$ ipython --no-banner

In [1]: import numpy as np

In [2]: np.set_printoptions(suppress=True, linewidth=140)

In [3]: B = np.array([[3, 2, 2, 0, 1, 2, 0, 1, 1],
   ...:     [0, 3, 3, 2, 2, 3, 1, 1, 0],
   ...:     [1, 2, 0, 3, 0, 1, 0, 0, 1],
   ...:     [2, 1, 1, 3, 3, 0, 3, 1, 0],
   ...:     [2, 0, 1, 1, 1, 1, 2, 2, 3],
   ...:     [3, 1, 3, 2, 2, 3, 0, 2, 0],
   ...:     [2, 2, 1, 0, 0, 1, 3, 3, 1],
   ...:     [3, 3, 1, 1, 2, 2, 0, 3, 0],
   ...:     [0, 3, 1, 0, 1, 2, 0, 0, 0]])

In [4]: M = B - B.T

In [5]: print(M)
[[ 0  2  1 -2 -1 -1 -2 -2  1]
 [-2  0  1  1  2  2 -1 -2 -3]
 [-1 -1  0  2 -1 -2 -1 -1  0]
 [ 2 -1 -2  0  2 -2  3  0  0]
 [ 1 -2  1 -2  0 -1  2  0  2]
 [ 1 -2  2  2  1  0 -1  0 -2]
 [ 2  1  1 -3 -2  1  0  3  1]
 [ 2  2  1  0  0  0 -3  0  0]
 [-1  3  0  0 -2  2 -1  0  0]]

In [6]: [round(float(x), 2) for x in np.linalg.svd(M, compute_uv=False)[:3]]
Out[6]: [7.85, 7.85, 4.56]

In [7]: np.linalg.matrix_rank(M, rtol=0.1)
Out[7]: np.int64(8)

In [8]: np.argsort(-np.linalg.norm(M, axis=0).round(6), kind="stable")[:3]
Out[8]: array([6, 1, 3])

In [9]: x = np.array([1, -2, 2, 1, 0, -1, 0, 2, -2])

In [10]: print(np.round(np.linalg.svd(M, compute_uv=False), 2) + 0)
[7.85 7.85 4.56 4.56 3.52 3.52 1.09 1.09 0.  ]

In [11]: x @ M @ x
Out[11]: np.int64(0)

In [12]: round(np.linalg.det(M), 2)
Out[12]: np.float64(-0.0)

In [13]: O = np.linalg.solve(np.eye(9) - M, np.eye(9) + M)

In [14]: round(float(np.linalg.det(O)), 2)
Out[14]: 1.0

In [15]: print(np.round(O @ O.T, 2) + 0)
[[1. 0. 0. 0. 0. 0. 0. 0. 0.]
 [0. 1. 0. 0. 0. 0. 0. 0. 0.]
 [0. 0. 1. 0. 0. 0. 0. 0. 0.]
 [0. 0. 0. 1. 0. 0. 0. 0. 0.]
 [0. 0. 0. 0. 1. 0. 0. 0. 0.]
 [0. 0. 0. 0. 0. 1. 0. 0. 0.]
 [0. 0. 0. 0. 0. 0. 1. 0. 0.]
 [0. 0. 0. 0. 0. 0. 0. 1. 0.]
 [0. 0. 0. 0. 0. 0. 0. 0. 1.]]

In [16]: O, _ = np.linalg.qr(np.array([[0.2, 0.0, -0.4, -0.6],
    ...:     [-1.6, -1.3, 0.3, -1.0],
    ...:     [-0.1, -1.2, -0.2, -0.1],
    ...:     [2.0, -0.7, 0.6, 0.2]]))

In [17]: evals = np.array([3, 1, 0, 1])

In [18]: W0 = O @ np.diag(evals) @ O.T

In [19]: print(W0.round(2))
[[ 0.62  0.14 -0.38  0.33]
 [ 0.14  1.63  0.27 -1.09]
 [-0.38  0.27  0.64  0.14]
 [ 0.33 -1.09  0.14  2.1 ]]

In [20]: round(float(np.abs(np.linalg.eigvals(W0)).max()), 2)
Out[20]: 3.0

In [21]: np.allclose(W0, W0.T)
Out[21]: True

In [22]: (W0 - W0.T) / 2
Out[22]: 
array([[0., 0., 0., 0.],
       [0., 0., 0., 0.],
       [0., 0., 0., 0.],
       [0., 0., 0., 0.]])

In [23]: print(np.round((W0 + W0.T) / 2, 2))
[[ 0.62  0.14 -0.38  0.33]
 [ 0.14  1.63  0.27 -1.09]
 [-0.38  0.27  0.64  0.14]
 [ 0.33 -1.09  0.14  2.1 ]]

In [24]: print(np.allclose(W0 @ W0.T, W0.T @ W0))
True

In [25]: B = W0 / np.linalg.norm(W0, axis=1, keepdims=True)

In [26]: cov = B @ B.T

In [27]: cov.round(2)
Out[27]: 
array([[ 1.  , -0.09, -0.61,  0.36],
       [-0.09,  1.  ,  0.26, -0.84],
       [-0.61,  0.26,  1.  , -0.02],
       [ 0.36, -0.84, -0.02,  1.  ]])

In [28]: (cov - 2 * np.eye(4)).round(6).argmax(axis=1)
Out[28]: array([3, 2, 1, 0])

In [29]: np.round(np.linalg.norm(B, axis=1), 2)
Out[29]: array([1., 1., 1., 1.])

In [30]: cov[1].round(2)
Out[30]: array([-0.09,  1.  ,  0.26, -0.84])

In [31]: (np.abs(cov) > 0.9).astype(int)
Out[31]: 
array([[1, 0, 0, 0],
       [0, 1, 0, 0],
       [0, 0, 1, 0],
       [0, 0, 0, 1]])

In [32]: np.round(np.degrees(np.arccos(np.clip(cov[1, 3], -1, 1))), 2)
Out[32]: np.float64(147.08)

In [33]: feats = np.load("case15.npy")

In [34]: feats
Out[34]: 
array([[-1.,  1.,  0.,  0.,  0.,  0.,  0.,  0.,  0.,  0.],
       [ 0., -1.,  1.,  0.,  0.,  0.,  0.,  0.,  0.,  0.],
       [ 0.,  0., -1.,  1.,  0.,  0.,  0.,  0.,  0.,  0.],
       [ 0.,  0.,  0., -1.,  1.,  0.,  0.,  0.,  0.,  0.],
       [ 0.,  0.,  0.,  0., -1.,  1.,  0.,  0.,  0.,  0.],
       [ 0.,  0.,  0.,  0.,  0., -1.,  1.,  0.,  0.,  0.],
       [ 0.,  0.,  0.,  0.,  0.,  0., -1.,  1.,  0.,  0.],
       [ 0.,  0.,  0.,  0.,  0.,  0.,  0., -1.,  1.,  0.],
       [ 0.,  0.,  0.,  0.,  0.,  0.,  0.,  0., -1.,  1.],
       [ 0.,  0.,  0.,  0.,  0.,  0.,  0.,  0.,  0., -1.]])

In [35]: np.allclose(feats, feats.T)
Out[35]: False

In [36]: np.round(np.linalg.matrix_power(feats, 2), 2)
Out[36]: 
array([[ 1., -2.,  1.,  0.,  0.,  0.,  0.,  0.,  0.,  0.],
       [ 0.,  1., -2.,  1.,  0.,  0.,  0.,  0.,  0.,  0.],
       [ 0.,  0.,  1., -2.,  1.,  0.,  0.,  0.,  0.,  0.],
       [ 0.,  0.,  0.,  1., -2.,  1.,  0.,  0.,  0.,  0.],
       [ 0.,  0.,  0.,  0.,  1., -2.,  1.,  0.,  0.,  0.],
       [ 0.,  0.,  0.,  0.,  0.,  1., -2.,  1.,  0.,  0.],
       [ 0.,  0.,  0.,  0.,  0.,  0.,  1., -2.,  1.,  0.],
       [ 0.,  0.,  0.,  0.,  0.,  0.,  0.,  1., -2.,  1.],
       [ 0.,  0.,  0.,  0.,  0.,  0.,  0.,  0.,  1., -2.],
       [ 0.,  0.,  0.,  0.,  0.,  0.,  0.,  0.,  0.,  1.]])

In [37]: feats @ feats
Out[37]: 
array([[ 1., -2.,  1.,  0.,  0.,  0.,  0.,  0.,  0.,  0.],
       [ 0.,  1., -2.,  1.,  0.,  0.,  0.,  0.,  0.,  0.],
       [ 0.,  0.,  1., -2.,  1.,  0.,  0.,  0.,  0.,  0.],
       [ 0.,  0.,  0.,  1., -2.,  1.,  0.,  0.,  0.,  0.],
       [ 0.,  0.,  0.,  0.,  1., -2.,  1.,  0.,  0.,  0.],
       [ 0.,  0.,  0.,  0.,  0.,  1., -2.,  1.,  0.,  0.],
       [ 0.,  0.,  0.,  0.,  0.,  0.,  1., -2.,  1.,  0.],
       [ 0.,  0.,  0.,  0.,  0.,  0.,  0.,  1., -2.,  1.],
       [ 0.,  0.,  0.,  0.,  0.,  0.,  0.,  0.,  1., -2.],
       [ 0.,  0.,  0.,  0.,  0.,  0.,  0.,  0.,  0.,  1.]])

In [38]: print(np.allclose(feats @ feats.T, feats.T @ feats))
False

In [39]: rng = np.random.default_rng(7421)

In [40]: z = rng.permutation(10)

In [41]: B = feats[:, z] * rng.choice([-1, 1], 10)

In [42]: B
Out[42]: 
array([[ 0., -0., -1., -0., -0.,  0., -1., -0., -0.,  0.],
       [ 0., -0.,  1., -1., -0.,  0.,  0., -0., -0.,  0.],
       [ 0., -0., -0.,  1., -1.,  0.,  0., -0., -0.,  0.],
       [ 0., -0., -0., -0.,  1.,  0.,  0., -0., -1.,  0.],
       [ 0., -0., -0., -0., -0.,  0.,  0., -1.,  1.,  0.],
       [ 1., -0., -0., -0., -0.,  0.,  0.,  1., -0.,  0.],
       [-1., -0., -0., -0., -0.,  1.,  0., -0., -0.,  0.],
       [ 0., -0., -0., -0., -0., -1.,  0., -0., -0.,  1.],
       [ 0., -1., -0., -0., -0.,  0.,  0., -0., -0., -1.],
       [ 0.,  1., -0., -0., -0.,  0.,  0., -0., -0.,  0.]])

In [43]: Uu, _, VT = np.linalg.svd(feats.T @ B)

In [44]: np.round(Uu @ VT, 2) + 0
Out[44]: 
array([[ 0.,  0.,  0.,  0.,  0.,  0.,  1.,  0.,  0.,  0.],
       [ 0.,  0., -1.,  0.,  0.,  0.,  0.,  0.,  0.,  0.],
       [ 0.,  0.,  0., -1.,  0.,  0.,  0.,  0.,  0.,  0.],
       [ 0.,  0.,  0.,  0., -1.,  0.,  0.,  0.,  0.,  0.],
       [ 0.,  0.,  0.,  0.,  0.,  0.,  0.,  0., -1.,  0.],
       [ 0.,  0.,  0.,  0.,  0.,  0.,  0., -1.,  0.,  0.],
       [ 1.,  0.,  0.,  0.,  0.,  0.,  0.,  0.,  0.,  0.],
       [ 0.,  0.,  0.,  0.,  0.,  1.,  0.,  0.,  0.,  0.],
       [ 0.,  0.,  0.,  0.,  0.,  0.,  0.,  0.,  0.,  1.],
       [ 0., -1.,  0.,  0.,  0.,  0.,  0.,  0.,  0.,  0.]])
